>>> import numpy as np
>>> np.set_printoptions(precision=3, suppress=True, linewidth=140)
>>> def tidy(a):
...     return np.round(a, 3) + 0
... 
>>> data = np.load("layer2.npy")
>>> tidy(data)
array([[ 4.515, -3.515,  0.   , -3.456],
       [ 3.014, -2.014,  0.   , -7.958],
       [ 2.727, -1.727,  0.   , -8.819],
       [ 2.994, -1.994,  0.   , -8.017],
       [ 6.67 , -5.67 ,  0.   ,  3.011],
       [ 5.828, -4.828,  0.   ,  0.483],
       [ 4.502, -3.502,  0.   , -3.493],
       [ 3.677, -2.677,  0.   , -5.969],
       [ 3.411, -2.411,  0.   , -6.768],
       [ 4.838, -3.838,  0.   , -2.487],
       [ 4.943, -3.943,  0.   , -2.172],
       [ 2.878, -1.878,  0.   , -8.367],
       [ 5.144, -4.144,  0.   , -1.569],
       [ 3.45 , -2.45 ,  0.   , -6.649],
       [ 4.251, -3.251,  0.   , -4.246],
       [ 3.141, -2.141,  0.   , -7.576],
       [ 2.805, -1.805,  0.   , -8.584],
       [ 5.359, -4.359,  0.   , -0.924],
       [ 4.478, -3.478,  0.   , -3.566],
       [ 3.225, -2.225,  0.   , -7.324],
       [ 3.036, -2.036,  0.   , -7.892],
       [ 3.896, -2.896,  0.   , -5.312],
       [ 2.338, -1.338,  0.   , -9.987],
       [ 4.412, -3.412,  0.   , -3.764],
       [ 2.337, -1.337,  0.   , -9.99 ]])
>>> # rows and columns are dependent
>>> np.linalg.cond(data) > 100
np.True_
>>> np.argsort(-np.linalg.norm(data, axis=0).round(6), kind="stable")[:3]
array([3, 0, 1])
>>> tidy(np.linalg.norm(data, 2) / np.linalg.norm(data))
np.float64(0.91)
>>> np.linalg.matrix_rank(data, rtol=0.1)
np.int64(2)
>>> np.linalg.lstsq(data[:-1].T, data[-1])[2]
np.int32(2)
>>> np.allclose(data[:-1].T @ np.linalg.lstsq(data[:-1].T, data[-1])[0], data[-1])
True
>>> np.abs(np.diag(np.linalg.qr(data)[1])) > 1e-9
array([ True,  True, False, False])
>>> gram = data.T @ data
>>> np.allclose(gram, gram.T)
True
>>> tidy(np.linalg.svd(data, compute_uv=False) ** 2)
array([1347.279,  278.331,    0.   ,    0.   ])
>>> tidy(gram)
array([[ 413.989, -316.121,    0.   , -421.789],
       [-316.121,  243.253,    0.   ,  290.393],
       [   0.   ,    0.   ,    0.   ,    0.   ],
       [-421.789,  290.393,    0.   ,  968.368]])
>>> (data @ data.T).shape
(25, 25)
>>> tidy(np.diag(gram))
array([413.989, 243.253,   0.   , 968.368])
>>> m1 = np.load("mat.npy")
>>> tidy(m1)
array([[0.125, 0.25 , 0.   , 0.25 , 0.   , 0.125, 0.25 ],
       [0.357, 0.214, 0.   , 0.   , 0.071, 0.286, 0.071],
       [0.278, 0.111, 0.111, 0.056, 0.222, 0.111, 0.111],
       [0.211, 0.   , 0.053, 0.105, 0.263, 0.105, 0.263],
       [0.333, 0.067, 0.2  , 0.   , 0.133, 0.067, 0.2  ],
       [0.2  , 0.16 , 0.16 , 0.04 , 0.16 , 0.24 , 0.04 ],
       [0.167, 0.042, 0.208, 0.083, 0.208, 0.167, 0.125]])
>>> # rows sum to 1
>>> x0 = np.array([3, -2, 3, 2, 0, -3, -3])
>>> a = np.maximum(m1 @ x0, 0)
>>> tidy(m1.T @ a)
array([0.386, 0.102, 0.246, 0.049, 0.245, 0.143, 0.218])
>>> tidy(np.maximum(m1 @ x0, 0) - np.maximum(-m1 @ x0, 0))
array([-0.75 , -0.429,  0.389, -0.105,  0.667,  0.   ,  0.333])
>>> tidy(np.maximum(m1 @ (3 * x0), 0))
array([0.   , 0.   , 1.167, 0.   , 2.   , 0.   , 1.   ])
>>> tidy(a)
array([0.   , 0.   , 0.389, 0.   , 0.667, 0.   , 0.333])
>>> tidy(np.tanh(m1 @ x0))
array([-0.635, -0.404,  0.37 , -0.105,  0.583,  0.   ,  0.322])
>>> q, R = np.linalg.qr(m1)
>>> tidy(np.trace(q @ q.T))
np.float64(7.0)
>>> tidy(q @ R)
array([[0.125, 0.25 , 0.   , 0.25 , 0.   , 0.125, 0.25 ],
       [0.357, 0.214, 0.   , 0.   , 0.071, 0.286, 0.071],
       [0.278, 0.111, 0.111, 0.056, 0.222, 0.111, 0.111],
       [0.211, 0.   , 0.053, 0.105, 0.263, 0.105, 0.263],
       [0.333, 0.067, 0.2  , 0.   , 0.133, 0.067, 0.2  ],
       [0.2  , 0.16 , 0.16 , 0.04 , 0.16 , 0.24 , 0.04 ],
       [0.167, 0.042, 0.208, 0.083, 0.208, 0.167, 0.125]])
>>> tidy(np.abs(np.diag(R)))
array([0.666, 0.25 , 0.221, 0.204, 0.149, 0.123, 0.05 ])
>>> tidy(abs(R[0, 0])), tidy(np.linalg.norm(m1[:, 0]))
(np.float64(0.666), np.float64(0.666))
>>> q.shape, R.shape
((7, 7), (7, 7))
>>> tidy(np.sort(np.abs(np.linalg.eigvals(m1))))
array([0.042, 0.148, 0.148, 0.168, 0.168, 0.273, 1.   ])
>>> tidy(np.linalg.det(m1))
np.float64(0.0)
>>> tidy(np.trace(m1))
np.float64(1.054)
>>> u, r1 = m1[1], m1[0]
>>> tidy(u @ u)
np.float64(0.265)
>>> pr = (u @ r1) / (u @ u) * u
>>> tidy(np.outer(u, r1))
array([[0.045, 0.089, 0.   , 0.089, 0.   , 0.045, 0.089],
       [0.027, 0.054, 0.   , 0.054, 0.   , 0.027, 0.054],
       [0.   , 0.   , 0.   , 0.   , 0.   , 0.   , 0.   ],
       [0.   , 0.   , 0.   , 0.   , 0.   , 0.   , 0.   ],
       [0.009, 0.018, 0.   , 0.018, 0.   , 0.009, 0.018],
       [0.036, 0.071, 0.   , 0.071, 0.   , 0.036, 0.071],
       [0.009, 0.018, 0.   , 0.018, 0.   , 0.009, 0.018]])
>>> tidy(np.linalg.norm(u + r1) ** 2 + np.linalg.norm(u - r1) ** 2)
np.float64(0.968)
>>> np.linalg.matrix_rank(np.outer(u, r1))
np.int64(1)
>>> tidy(r1 - pr)
array([-0.079,  0.127,  0.   ,  0.25 , -0.041, -0.038,  0.209])
>>> tidy(pr)
array([0.204, 0.123, 0.   , 0.   , 0.041, 0.163, 0.041])
>>> tidy((r1 - pr) @ u)
np.float64(0.0)
>>> J = np.loadtxt("arr.csv", delimiter=",")
>>> J
array([[3., 4., 0., 0., 0., 0.],
       [2., 3., 0., 0., 0., 0.],
       [1., 0., 0., 0., 0., 0.],
       [0., 0., 3., 4., 0., 0.],
       [0., 0., 2., 3., 0., 0.],
       [0., 0., 1., 0., 0., 0.],
       [0., 0., 0., 0., 3., 4.],
       [0., 0., 0., 0., 2., 3.],
       [0., 0., 0., 0., 1., 0.]])
>>> W1 = np.array([[-8, 0, 0, -4],
...     [1, 9, -6, 9],
...     [9, 7, -8, 8],
...     [0, 0, 0, -2],
...     [2, -4, 3, -1],
...     [6, -8, 3, 3]])
>>> c = np.array([3, 2, 0, 2])
>>> H = np.maximum(J @ W1 + c, 0)
>>> tidy((H > 0).mean(axis=0))
array([0.667, 0.667, 0.333, 0.889])
>>> (H > 0).astype(int)
array([[0, 1, 0, 1],
       [0, 1, 0, 1],
       [0, 1, 0, 0],
       [1, 1, 0, 1],
       [1, 1, 0, 1],
       [1, 1, 0, 1],
       [1, 0, 1, 1],
       [1, 0, 1, 1],
       [1, 0, 1, 1]])
>>> basis = np.array([[1, 2, 3], [0, 2, 2], [1, 1, 3], [1, 0, 1]])
>>> W1 @ basis
array([[-12, -16, -28],
       [  4,  14,  12],
       [  9,  24,  25],
       [ -2,   0,  -2],
       [  4,  -1,   6],
       [ 12,  -1,  14]])
>>> H @ basis
array([[ 26.,  76., 102.],
       [ 21.,  58.,  79.],
       [  0.,   4.,   4.],
       [ 48., 106., 154.],
       [ 33.,  74., 107.],
       [ 22.,  42.,  64.],
       [ 65.,  87., 173.],
       [ 49.,  65., 129.],
       [  9.,  13.,  25.]])
